$ python3 -q
>>> import numpy as np
>>> from numpy import linalg as LA
>>> np.set_printoptions(suppress=True, linewidth=140)
>>> m1 = np.load("x.npy")
>>> print(m1)
[[-2 -8  2  1  9 -6  3]
 [-2 -2  3 -8 -3  4  9]
 [ 0 -7  5 -6  8 -2 -5]
 [ 5 -4  5 -3  5 -7 -4]
 [ 0 -7  5 -6  8 -2 -5]]
>>> U, sig, vt = LA.svd(m1)
>>> V = vt[:(sig > 1e-8).sum()]
>>> rng = np.random.default_rng(943881)
>>> vec = m1[2] + 4 * m1[3] + rng.integers(2) * np.eye(7)[2]
>>> print(vec)
[ 20. -23.  25. -18.  28. -30. -21.]
>>> print(np.allclose(V.T @ V @ vec, vec))
True
>>> print(round(float(LA.norm(vec - V.T @ V @ vec)), 2))
0.0
>>> other = np.array([[0, 0, -3],
...     [-2, 0, -3],
...     [2, -2, 1],
...     [3, 1, -2],
...     [-3, 0, 2],
...     [3, -2, 0],
...     [-2, -3, 0]])
>>> print(LA.matrix_rank(m1 @ other))
3
>>> print(m1 @ other)
[[-28   0  48]
 [-11 -49  25]
 [-14   3  54]
 [-19  13  18]
 [-14   3  54]]
>>> print(np.einsum("ij,ij->i", m1, m1))
[199 187 203 165 203]
>>> print(other.T @ m1.T)
[[-28 -11 -14 -19 -14]
 [  0 -49   3  13   3]
 [ 48  25  54  18  54]]
>>> print(np.einsum("ik,kj->ji", m1, other))
[[-28 -11 -14 -19 -14]
 [  0 -49   3  13   3]
 [ 48  25  54  18  54]]
>>> print(np.einsum("ij->j", m1))
[  1 -28  20 -22  27 -13  -2]
>>> print(LA.matrix_rank(np.vstack([m1, other.T])))
7
>>> Q, _ = LA.qr(np.array([[1.0, 0.1, 1.0, -0.2],
...     [1.6, 0.0, 1.8, -1.3],
...     [1.5, -0.9, 1.8, 0.8],
...     [-0.1, 1.4, -0.3, 0.5]]))
>>> evals = np.array([4, 5, 3, 1])
>>> J = Q @ np.diag(evals) @ Q.T
>>> print(J.round(2))
[[ 3.26  0.32  0.17  0.41]
 [ 0.32  2.88  1.04  0.92]
 [ 0.17  1.04  2.7  -1.24]
 [ 0.41  0.92 -1.24  4.16]]
>>> Q, r_ = LA.qr(J)
>>> print(np.round(Q.T @ Q, 2) + 0)
[[1. 0. 0. 0.]
 [0. 1. 0. 0.]
 [0. 0. 1. 0.]
 [0. 0. 0. 1.]]
>>> print(r_.round(2))
[[-3.31 -0.77 -0.26 -0.94]
 [ 0.   -3.12 -1.44 -1.47]
 [ 0.    0.   -2.79  3.53]
 [ 0.    0.    0.    2.09]]
>>> print(np.round(Q @ r_, 2))
[[ 3.26  0.32  0.17  0.41]
 [ 0.32  2.88  1.04  0.92]
 [ 0.17  1.04  2.7  -1.24]
 [ 0.41  0.92 -1.24  4.16]]
>>> print(np.allclose(r_.T @ r_, J.T @ J))
True
>>> print(round(abs(r_[0, 0]), 2), np.round(LA.norm(J[:, 0]), 2))
3.31 3.31
>>> other = np.array([[2, 3, 2], [0, 2, 0], [0, 0, 3]])
>>> E = other + other.T
>>> print(E)
[[4 3 2]
 [3 4 0]
 [2 0 6]]
>>> f = np.array([0, -8, 8])
>>> other = E + np.outer(f, np.eye(3)[1])
>>> print(other)
[[ 4.  3.  2.]
 [ 3. -4.  0.]
 [ 2.  8.  6.]]
>>> print(np.round(LA.det(other) / LA.det(E), 2), round(1 + LA.solve(E, f)[1], 2))
-3.31 -3.31
>>> idx = rng.permutation(3)
>>> other = E[:, idx] * rng.choice([-1, 1], 3)
>>> print(other)
[[-4  3  2]
 [-3  4  0]
 [-2  0  6]]
>>> U, _, vt = LA.svd(E.T @ other)
>>> print(idx)
[0 1 2]
>>> evals, V = LA.eigh(E)
>>> print(evals.round(2))
[0.61 5.29 8.1 ]
>>> print((evals > 1e-8).sum(), (evals < -1e-8).sum())
3 0
>>> print(np.unique(evals.round(6) + 0, return_counts=True)[1])
[1 1 1]
>>> evals, V = LA.eigh(E)
>>> vec = np.array([2, 2, 2])
>>> print((np.sign(V[:, -1].round(6)) == np.sign(V[0, -1].round(6))).astype(int))
[1 1 1]
>>> print(vec @ E @ vec / (vec @ vec), np.round(evals[0], 2), np.round(evals[-1], 2))
8.0 0.61 8.1
>>> L = LA.cholesky(E)
>>> print(LA.eigvalsh(E).min() > 0)
True
>>> print(L.round(2))
[[ 2.    0.    0.  ]
 [ 1.5   1.32  0.  ]
 [ 1.   -1.13  1.93]]
>>> M = np.load("m.npy")
>>> print(M.round(2))
[[ 0.25 -0.4   0.17 -0.04]
 [-0.4   0.63 -0.27  0.07]
 [ 0.17 -0.27  0.11 -0.03]
 [-0.04  0.07 -0.03  0.01]]
>>> print(LA.lstsq(M[:-1].T, M[-1])[2])
1
>>> print(np.allclose(M[:-1].T @ LA.lstsq(M[:-1].T, M[-1])[0], M[-1]))
True
>>> print(round(np.trace(LA.pinv(M) @ M), 2))
1.0
>>> hat = np.triu(np.array([[-1, -2, -3, 0], [1, -2, 0, -3], [-3, -3, 1, 0], [1, 3, 3, 0]]), 1) + np.eye(4)
>>> other = hat @ M @ LA.inv(hat)
>>> print(np.round(LA.det(other), 2))
0.0
>>> U, sig, vt = LA.svd(M, full_matrices=False)
>>> print(np.round(U.T @ M @ vt.T, 2) + 0)
[[1. 0. 0. 0.]
 [0. 0. 0. 0.]
 [0. 0. 0. 0.]
 [0. 0. 0. 0.]]
>>> print(np.cumsum(sig ** 2) / np.sum(sig ** 2))
[1. 1. 1. 1.]
>>> print(np.round(sig / sig[0], 2) + 0)
[1. 0. 0. 0.]
>>> print(sig.round(2) + 0)
[1. 0. 0. 0.]
>>> print(np.round(np.abs(vt[0]), 2))
[0.5  0.79 0.33 0.08]
>>> print(np.round(U.T @ U, 2) + 0)
[[1. 0. 0. 0.]
 [0. 1. 0. 0.]
 [0. 0. 1. 0.]
 [0. 0. 0. 1.]]
>>> print(np.allclose(U * sig @ vt, M))
True
>>> print(np.abs(U[:, 0]).round(6).argmax())
1
>>> print(np.round(np.sqrt((sig ** 2).sum()), 2), round(float(LA.norm(M)), 2))
1.0 1.0
>>> print(np.round(vt @ vt.T, 2) + 0)
[[1. 0. 0. 0.]
 [0. 1. 0. 0.]
 [0. 0. 1. 0.]
 [0. 0. 0. 1.]]
>>> print(U.shape, sig.shape, vt.shape)
(4, 4) (4,) (4, 4)
>>> print((sig > 1e-8).sum())
1
>>> F = np.load("data.npy")
>>> print(F)
[[-0.8  0.   0.7 -1.3  3.6 -0.7]
 [-0.3 -0.4 -0.2 -0.1 -3.3  0.6]
 [-0.5 -0.4 -2.2  0.3 -0.9 -0.2]
 [ 1.   0.4 -1.6  2.6  3.6  1. ]
 [ 2.3  0.4  0.3 -0.4  0.3  0.7]
 [-1.   0.1 -2.1  0.1 -2.4 -1.1]
 [-0.5  0.5 -0.8  0.  -0.6 -0.8]]
>>> vec = np.ones(3)
>>> for _ in range(7):
...     vec = E @ vec
...     vec /= LA.norm(vec)
...     print(round(vec @ E @ vec, 2))
... 
8.09
8.1
8.1
8.1
8.1
8.1
8.1
>>> print(np.round(LA.eigvalsh(E)[-1], 2))
8.1
>>> vec = np.array([3, 1, 0, 0, 1, 1])
>>> y = F @ vec
>>> print(y.round(2))
[ 0.5 -4.  -3.   8.   8.3 -6.4 -2.4]
>>> print(np.round(LA.solve(F.T @ F, F.T @ y), 2) + 0)
[3. 1. 0. 0. 1. 1.]
>>> y = y + 0.02 * rng.normal(size=7)
>>> print(y.round(2))
[ 0.53 -3.99 -2.98  8.02  8.31 -6.41 -2.4 ]
>>> coef, *_ = LA.lstsq(F, y)
>>> print([round(float(LA.norm(LA.solve(F.T @ F + lam * np.eye(6), F.T @ y))), 2) for lam in (0, 1, 10, 100)])
[3.47, 3.08, 1.94, 0.58]
>>> print(coef.round(2))
[ 2.98  1.03 -0.02 -0.03  1.01  1.05]
>>> print(round(LA.norm(y - F @ coef), 2))
0.01
>>> f, r1 = F[5], F[2]
>>> print(round(f @ r1, 2))
7.49
>>> p = (f @ r1) / (f @ f) * f
>>> print(p.round(2))
[-0.6   0.06 -1.27  0.06 -1.45 -0.66]
>>> print(round(float(LA.norm(f + r1) ** 2 + LA.norm(f - r1) ** 2), 2))
37.18
>>> print(np.round(r1 - p, 2))
[ 0.1  -0.46 -0.93  0.24  0.55  0.46]
>>> print(LA.matrix_rank(np.outer(f, r1)))
1
>>> vec = np.array([3, 0, 0, 0, 2, 3])
>>> a = np.maximum(F @ vec, 0)
>>> print(np.round(np.tanh(F @ vec), 2))
[ 0.99 -1.   -1.    1.    1.   -1.   -1.  ]
>>> print(F * (a > 1e-9)[:, None])
[[-0.8  0.   0.7 -1.3  3.6 -0.7]
 [-0.  -0.  -0.  -0.  -0.   0. ]
 [-0.  -0.  -0.   0.  -0.  -0. ]
 [ 1.   0.4 -1.6  2.6  3.6  1. ]
 [ 2.3  0.4  0.3 -0.4  0.3  0.7]
 [-0.   0.  -0.   0.  -0.  -0. ]
 [-0.   0.  -0.   0.  -0.  -0. ]]
>>> print(np.round(F.T @ a, 2))
[ 33.12   9.12 -16.35  26.97  60.12  18.03]
>>> print(np.flatnonzero(a > 1e-9))
[0 3 4]
>>> idx = rng.permutation(6)
>>> other = F[:, idx] * rng.choice([-1, 1], 6)
>>> print(other)
[[ 1.3 -0.7 -0.8  0.   0.7  3.6]
 [ 0.1  0.2 -0.3 -0.4 -0.6 -3.3]
 [-0.3  2.2 -0.5 -0.4  0.2 -0.9]
 [-2.6  1.6  1.   0.4 -1.   3.6]
 [ 0.4 -0.3  2.3  0.4 -0.7  0.3]
 [-0.1  2.1 -1.   0.1  1.1 -2.4]
 [-0.   0.8 -0.5  0.5  0.8 -0.6]]
>>> U, _, vt = LA.svd(F.T @ other)
>>> print(np.round(LA.lstsq(F, other)[0], 2) + 0)
[[ 0.  0.  1.  0.  0.  0.]
 [ 0.  0.  0.  1.  0.  0.]
 [ 0. -1.  0.  0.  0.  0.]
 [-1.  0.  0.  0.  0.  0.]
 [ 0.  0.  0.  0.  0.  1.]
 [ 0.  0.  0.  0. -1.  0.]]
>>> feats = np.load("layer13.npy")
>>> print(feats)
[[-1.1  1.6  0.8  0.3  0.6]
 [ 0.2 -1.   1.1  0.3 -0.4]
 [-1.6 -0.1  0.1  0.8  0.3]
 [ 1.4  0.3 -0.6 -0.9 -0.6]]
>>> other = feats / LA.norm(feats, axis=1, keepdims=True)
>>> C2 = other @ other.T
>>> print(round(np.degrees(np.arccos(np.clip(C2[0, 3], -1, 1))), 2))
121.35
>>> print(np.argwhere(np.triu(np.abs(C2) > 0.95, 1)))
[]
>>> print((C2 - 2 * np.eye(4)).round(6).argmax(axis=1))
[2 2 0 1]
>>> U, sig, vt = LA.svd(m1)
>>> print(sig.round(2) + 0)
[25.05 13.97  9.78  6.22  0.  ]
>>> print(np.argmax(sig[:-1] / (sig[1:] + 1e-6)) + 1)
4
>>> other = U[:, :4] @ np.diag(sig[:4]) @ vt[:4]
>>> print(LA.matrix_rank(m1, rtol=0.05))
4
>>> print(other.round(2) + 0)
[[-2. -8.  2.  1.  9. -6.  3.]
 [-2. -2.  3. -8. -3.  4.  9.]
 [ 0. -7.  5. -6.  8. -2. -5.]
 [ 5. -4.  5. -3.  5. -7. -4.]
 [ 0. -7.  5. -6.  8. -2. -5.]]
>>> print(LA.matrix_rank(other))
4
